In [1]: import numpy as np

In [2]: from numpy import linalg as LA

In [3]: np.set_printoptions(precision=2, suppress=True, linewidth=120, legacy="1.25")

In [4]: rd = lambda a: np.round(a, 2) + 0

In [5]: F = np.load("case1.npy")

In [6]: print(rd(F))
[[-13.13   1.18   1.34 -14.98]
 [ 14.78  -0.66  -1.05  13.42]
 [ 14.99   4.38   2.44 -12.26]
 [ 10.9    4.55   2.72 -15.91]
 [ -2.4    3.47   2.5  -19.39]
 [-10.    -4.55  -2.75  16.48]
 [ -1.91  -4.02  -2.71  19.31]
 [-18.97  -1.31  -0.15  -6.21]
 [-14.9   -4.39  -2.45  12.36]
 [  6.29  -2.81  -2.2   18.65]
 [ 19.31   1.6    0.34   4.94]
 [-10.62  -4.55  -2.73  16.09]
 [-12.63   1.33   1.43 -15.39]
 [  8.89   4.52   2.78 -17.11]]

In [7]: left, s, vt = LA.svd(F)

In [8]: print(rd(s))
[58.26 46.96  0.    0.  ]

In [9]: out = left[:, :2] @ np.diag(s[:2]) @ vt[:2]

In [10]: print(rd(out))
[[-13.13   1.18   1.34 -14.98]
 [ 14.78  -0.66  -1.05  13.42]
 [ 14.99   4.38   2.44 -12.26]
 [ 10.9    4.55   2.72 -15.91]
 [ -2.4    3.47   2.5  -19.39]
 [-10.    -4.55  -2.75  16.48]
 [ -1.91  -4.02  -2.71  19.31]
 [-18.97  -1.31  -0.15  -6.21]
 [-14.9   -4.39  -2.45  12.36]
 [  6.29  -2.81  -2.2   18.65]
 [ 19.31   1.6    0.34   4.94]
 [-10.62  -4.55  -2.73  16.09]
 [-12.63   1.33   1.43 -15.39]
 [  8.89   4.52   2.78 -17.11]]

In [11]: print(LA.lstsq(F[:-1].T, F[-1])[2])
2

In [12]: print(rd(F @ LA.pinv(F) @ F))
[[-13.13   1.18   1.34 -14.98]
 [ 14.78  -0.66  -1.05  13.42]
 [ 14.99   4.38   2.44 -12.26]
 [ 10.9    4.55   2.72 -15.91]
 [ -2.4    3.47   2.5  -19.39]
 [-10.    -4.55  -2.75  16.48]
 [ -1.91  -4.02  -2.71  19.31]
 [-18.97  -1.31  -0.15  -6.21]
 [-14.9   -4.39  -2.45  12.36]
 [  6.29  -2.81  -2.2   18.65]
 [ 19.31   1.6    0.34   4.94]
 [-10.62  -4.55  -2.73  16.09]
 [-12.63   1.33   1.43 -15.39]
 [  8.89   4.52   2.78 -17.11]]

In [13]: print(rd(np.trace(LA.pinv(F) @ F)))
2.0

In [14]: F @ F
Traceback (most recent call last):
  Cell In[14], line 1
    F @ F
ValueError: matmul: Input operand 1 has a mismatch in its core dimension 0, with gufunc signature (n?,k),(k,m?)->(n?,m?) (size 14 is different from 4)


In [15]: cov = F.T @ F

In [16]: print(np.trace(cov), (F ** 2).sum())
5600.0 5600.0

In [17]: print(rd(LA.svd(F, compute_uv=False) ** 2))
[3394.59 2205.41    0.      0.  ]

In [18]: print(LA.matrix_rank(cov))
2

In [19]: cov = np.cov(F, rowvar=False)

In [20]: print(rd(F.std(axis=0)))
[12.49  3.43  2.17 15.07]

In [21]: print(np.argsort(-F.std(axis=0).round(6), kind="stable"))
[3 0 1 2]

In [22]: print(cov.shape)
(4, 4)

In [23]: W0 = np.array([[6, 8, -3, -4], [-12, -6, 6, 3], [6, 8, -6, -8], [-12, -6, 12, 6]])

In [24]: f = np.array([-4, -3, 3])

In [25]: print(np.polyval(f, W0[1]))
[-537 -123 -159  -42]

In [26]: q, vecs = LA.qr(W0[:, :3])[0], LA.qr(W0[:, 3:])[0]

In [27]: s = LA.svd(q.T @ vecs, compute_uv=False)

In [28]: print(rd(LA.norm(q @ q.T - vecs @ vecs.T, 2)))
1.0

In [29]: print(rd(np.degrees(np.arccos(s.clip(0, 1)))))
[8.13]

In [30]: print((s > 0.9).sum())
1

In [31]: print(LA.matrix_power(W0, 4))
[[900   0   0   0]
 [  0 900   0   0]
 [  0   0 900   0]
 [  0   0   0 900]]

In [32]: print(W0 @ W0)
[[-30   0   0   0]
 [  0 -30   0   0]
 [  0   0 -30   0]
 [  0   0   0 -30]]

In [33]: print((W0 - W0.T) / 2)
[[  0.   10.   -4.5   4. ]
 [-10.    0.   -1.    4.5]
 [  4.5   1.    0.  -10. ]
 [ -4.   -4.5  10.    0. ]]

In [34]: print(np.trace(W0))
0

In [35]: W0.inv()
Traceback (most recent call last):
  Cell In[35], line 1
    W0.inv()
AttributeError: 'numpy.ndarray' object has no attribute 'inv'


In [36]: print((W0 + W0.T) / 2)
[[ 6.  -2.   1.5 -8. ]
 [-2.  -6.   7.  -1.5]
 [ 1.5  7.  -6.   2. ]
 [-8.  -1.5  2.   6. ]]

In [37]: print(rd(np.abs(LA.eigvals(W0)).max()))
5.48

In [38]: print(rd(LA.det(W0)))
900.0

In [39]: x0 = np.array([3, 0, 1, 3])

In [40]: rhs = W0 @ x0

In [41]: print(rhs)
[  3 -21 -12  -6]

In [42]: print(rd(LA.solve(W0, rhs + W0[:, 1])))
[3. 1. 1. 3.]

In [43]: print(rd(LA.solve(W0, W0[:, 0])))
[1. 0. 0. 0.]

In [44]: print(rd(LA.solve(W0, rhs)))
[3. 0. 1. 3.]

In [45]: feats = np.load("m.npy")

In [46]: print(feats)
[[ 1  0  0  0]
 [-3  2  0  0]
 [ 1 -3 -1  0]
 [ 3  1  3 -3]]

In [47]: # triangular: eigenvalues sit on the diagonal

In [48]: x0 = np.array([3, -4, 2, 0])

In [49]: rhs = feats @ x0

In [50]: print(rhs)
[  3 -17  13  11]

In [51]: print(rd(LA.solve(feats, feats[:, 1])))
[0. 1. 0. 0.]

In [52]: print(rd(LA.solve(feats, rhs + feats[:, 0])))
[ 4. -4.  2.  0.]

In [53]: print(rd(LA.solve(feats, rhs)))
[ 3. -4.  2.  0.]

In [54]: print(rd(LA.solve(feats.T, feats[0])))
[1. 0. 0. 0.]

In [55]: out = np.array([[-2, -3], [0, 3]])

In [56]: cent = np.kron(out, feats)

In [57]: print(cent.shape)
(8, 8)

In [58]: print(rd(LA.norm(cent, 2)), rd(LA.norm(out, 2) * LA.norm(feats, 2)))
25.16 25.16

In [59]: f = np.array([5, -4, 6, 6])

In [60]: out = feats + np.outer(f, np.eye(4)[3])

In [61]: print(LA.matrix_rank(LA.inv(out) - LA.inv(feats), tol=1e-8))
1

In [62]: arr = np.load("x.npy")

In [63]: print(arr)
[[0 2 3 3 2]
 [3 3 1 2 2]
 [2 1 2 2 3]
 [3 3 1 2 2]]

In [64]: # row 3 repeats row 1

In [65]: print(np.diff(arr, axis=0))
[[ 3  1 -2 -1  0]
 [-1 -2  1  0  1]
 [ 1  2 -1  0 -1]]

In [66]: print(arr.sum(axis=1))
[10 11 10 11]

In [67]: print(rd(LA.norm(arr)))
10.1

In [68]: arr[4]
Traceback (most recent call last):
  Cell In[68], line 1
    arr[4]
IndexError: index 4 is out of bounds for axis 0 with size 4


In [69]: print(np.unravel_index(np.abs(arr).argmax(), arr.shape))
(0, 2)

In [70]: print(arr.shape)
(4, 5)

In [71]: print(np.abs(arr).max())
3

In [72]: print(np.count_nonzero(arr))
19
